>>> import numpy as np
>>> np.set_printoptions(precision=4, suppress=True, linewidth=120)
>>> u = np.array([-2, 1, -1, -2])
>>> arr = np.array([np.roll(u, i) for i in range(4)])
>>> arr
array([[-2,  1, -1, -2],
       [-2, -2,  1, -1],
       [-1, -2, -2,  1],
       [ 1, -1, -2, -2]])
>>> np.linalg.eigvals(arr)
array([-1.+3.j, -1.-3.j, -4.+0.j, -2.+0.j])
>>> np.round(np.linalg.eigvals(arr).sum().real, 4)
np.float64(-8.0)
>>> np.einsum("ii->", arr)
np.int64(-8)
>>> np.round(np.linalg.det(arr.T), 4)
np.float64(80.0)
>>> np.einsum("ij,ji->", arr, arr)
np.int64(4)
>>> x = np.array([0, 1, 0, 0])
>>> target = arr @ x
>>> target
array([ 1, -2, -2, -1])
>>> np.round(np.linalg.solve(arr, target), 4) + 0
array([0., 1., 0., 0.])
>>> np.round(np.linalg.solve(arr, arr[:, 2]), 4) + 0
array([0., 0., 1., 0.])
>>> print(np.linalg.solve(arr.T, arr[0]))
[ 1. -0. -0. -0.]
>>> np.round(np.linalg.solve(arr, 3 * target), 4) + 0
array([0., 3., 0., 0.])
>>> np.allclose(arr @ arr.T, arr.T @ arr)
True
>>> np.allclose(arr, arr.T)
False
>>> u = np.array([-2, 1, 1, 3])
>>> A2 = arr + np.outer(u, np.eye(4)[3])
>>> print(np.linalg.matrix_rank(np.linalg.inv(A2) - np.linalg.inv(arr), tol=1e-8))
1
>>> data = np.load("sample11.npy")
>>> print(data)
[[-1.4941 -2.5186 -2.6379 -5.1518 -7.6108]
 [-2.6242  3.6065  5.9919  6.5657 -1.047 ]
 [-6.7677 -4.7797  4.4018 -1.3959 -3.1667]
 [-0.0749  3.2423  8.5358  3.8087 -1.4548]
 [-5.5727  0.0738 -1.5738  3.8086  7.2081]
 [ 3.7712  3.9395  3.0225  4.3747 -6.4796]
 [-2.2527  8.5692  4.1533 -1.0081  1.7967]
 [-2.3641  2.3556 -6.6801  6.5249  1.2902]
 [ 7.6488  0.3756  0.4562 -6.4024 -0.3935]
 [-7.1109 -4.8138  1.7473  4.8071 -0.3178]
 [ 3.0181  4.11   -6.9792  0.8777  4.9516]
 [-4.406  -0.8922  5.5793 -0.4701 -6.96  ]
 [ 3.7473  3.3234  0.8207  8.2207  2.5806]
 [-0.2021 -6.9072 -5.543   2.6281 -3.8234]
 [-0.6348  3.7559  4.5253 -3.4451  7.29  ]
 [-1.9745  3.8024  6.2496 -5.2107  3.9286]
 [-3.0531 -5.3422 -5.646   4.7841 -2.7157]
 [ 1.0161  2.5205 -5.8781 -1.9561 -7.3645]
 [ 0.2669  2.5407 -9.356   1.0603 -2.1941]
 [ 6.4406  3.5482  4.614  -4.9639  0.0129]
 [ 5.9421 -2.284   2.4821  4.1987 -5.9736]
 [ 2.1143  2.3507  2.9419 -4.3014  7.9276]
 [ 3.6754 -5.5244 -1.1413 -7.2662 -1.3682]
 [ 1.6313  6.2836 -2.5397 -3.3616 -6.3328]
 [ 4.4386  5.1436  3.4192  4.6754  4.5047]
 [-1.1447  6.9173 -3.8408  3.7425  4.6991]
 [ 4.3891 -0.435   0.8058  8.6308 -2.3252]
 [-2.8459 -5.9706 -2.7847  6.5934 -2.2416]
 [-1.7303 -9.2597  1.2455  0.1244 -3.1139]]
>>> rng = np.random.default_rng(7697)
>>> A2 = data + rng.integers(-2, 3, (29, 4)) @ rng.integers(-2, 3, (4, 5))
>>> print(A2)
[[ -5.4941  -2.5186   3.3621 -13.1518  -7.6108]
 [  3.3758   0.6065  -2.0081  13.5657   0.953 ]
 [ -3.7677  -6.7797   1.4018  -0.3959  -2.1667]
 [  3.9251   1.2423   6.5358   1.8087  -1.4548]
 [ -4.5727   2.0738  -1.5738   4.8086   4.2081]
 [ -2.2288   7.9395   9.0225   2.3747  -8.4796]
 [ -3.2527   5.5692   4.1533  -3.0081   8.7967]
 [-11.3641   3.3556   2.3199  -1.4751   2.2902]
 [  7.6488   0.3756   1.4562  -8.4024  -6.3935]
 [ -8.1109  -7.8138   1.7473   2.8071   6.6822]
 [  1.0181   2.11    -6.9792   0.8777  10.9516]
 [ -9.406    2.1078  11.5793  -4.4701  -7.96  ]
 [ -2.2527   5.3234   7.8207   2.2207   2.5806]
 [  3.7979 -11.9072 -10.543    3.6281   2.1766]
 [  4.3652   2.7559  -1.4747   2.5549   8.29  ]
 [ -3.9745   5.8024  10.2496  -9.2107  -6.0714]
 [-10.0531  -3.3422   3.354   -4.2159  -3.7157]
 [ -2.9839   0.5205  -2.8781  -5.9561  -5.3645]
 [ -3.7331   5.5407  -3.356   -3.9397  -6.1941]
 [  2.4406   4.5482   9.614   -9.9639   2.0129]
 [  9.9421  -4.284    0.4821   2.1987  -5.9736]
 [ -4.8857   4.3507   8.9419  -7.3014   8.9276]
 [ -3.3246  -4.5244   6.8587 -15.2662  -0.3682]
 [  3.6313   5.2836  -5.5397  -0.3616  -6.3328]
 [  4.4386   4.1436   1.4192   7.6754   4.5047]
 [  2.8553   7.9173  -5.8408   4.7425   0.6991]
 [ 10.3891   0.565   -3.1942  11.6308  -8.3252]
 [  1.1541  -6.9706  -7.7847  11.5934  -4.2416]
 [ -3.7303 -12.2597   4.2455  -6.8756   4.8861]]
>>> np.abs(A2 - data).sum(axis=1)
array([18., 26., 10., 10.,  7., 20., 13., 28.,  9., 13., 10., 19., 21., 21., 19., 22., 28., 15., 22., 17., 10., 19.,
       25.,  9.,  6., 12., 20., 17., 23.])
>>> x = np.array([1, 1, -1, 0, -2])
>>> h = np.maximum(A2 @ x, 0)
>>> print(np.flatnonzero(h > 1e-9))
[ 0  1  3  5  8 15 17 18 20 23 25 26 27]
>>> A2 * (h > 1e-9)[:, None]
array([[ -5.4941,  -2.5186,   3.3621, -13.1518,  -7.6108],
       [  3.3758,   0.6065,  -2.0081,  13.5657,   0.953 ],
       [ -0.    ,  -0.    ,   0.    ,  -0.    ,  -0.    ],
       [  3.9251,   1.2423,   6.5358,   1.8087,  -1.4548],
       [ -0.    ,   0.    ,  -0.    ,   0.    ,   0.    ],
       [ -2.2288,   7.9395,   9.0225,   2.3747,  -8.4796],
       [ -0.    ,   0.    ,   0.    ,  -0.    ,   0.    ],
       [ -0.    ,   0.    ,   0.    ,  -0.    ,   0.    ],
       [  7.6488,   0.3756,   1.4562,  -8.4024,  -6.3935],
       [ -0.    ,  -0.    ,   0.    ,   0.    ,   0.    ],
       [  0.    ,   0.    ,  -0.    ,   0.    ,   0.    ],
       [ -0.    ,   0.    ,   0.    ,  -0.    ,  -0.    ],
       [ -0.    ,   0.    ,   0.    ,   0.    ,   0.    ],
       [  0.    ,  -0.    ,  -0.    ,   0.    ,   0.    ],
       [  0.    ,   0.    ,  -0.    ,   0.    ,   0.    ],
       [ -3.9745,   5.8024,  10.2496,  -9.2107,  -6.0714],
       [ -0.    ,  -0.    ,   0.    ,  -0.    ,  -0.    ],
       [ -2.9839,   0.5205,  -2.8781,  -5.9561,  -5.3645],
       [ -3.7331,   5.5407,  -3.356 ,  -3.9397,  -6.1941],
       [  0.    ,   0.    ,   0.    ,  -0.    ,   0.    ],
       [  9.9421,  -4.284 ,   0.4821,   2.1987,  -5.9736],
       [ -0.    ,   0.    ,   0.    ,  -0.    ,   0.    ],
       [ -0.    ,  -0.    ,   0.    ,  -0.    ,  -0.    ],
       [  3.6313,   5.2836,  -5.5397,  -0.3616,  -6.3328],
       [  0.    ,   0.    ,   0.    ,   0.    ,   0.    ],
       [  2.8553,   7.9173,  -5.8408,   4.7425,   0.6991],
       [ 10.3891,   0.565 ,  -3.1942,  11.6308,  -8.3252],
       [  1.1541,  -6.9706,  -7.7847,  11.5934,  -4.2416],
       [ -0.    ,  -0.    ,   0.    ,  -0.    ,   0.    ]])
>>> np.tanh(A2 @ x)
array([ 0.9991,  0.9994, -1.    ,  0.9123, -1.    ,  1.    , -1.    , -1.    ,  1.    , -1.    , -1.    , -0.9946,
       -1.    , -0.9579, -1.    ,  0.9988, -1.    ,  1.    ,  1.    , -1.    ,  1.    , -1.    , -1.    ,  1.    ,
       -0.9514,  1.    ,  1.    ,  1.    , -1.    ])
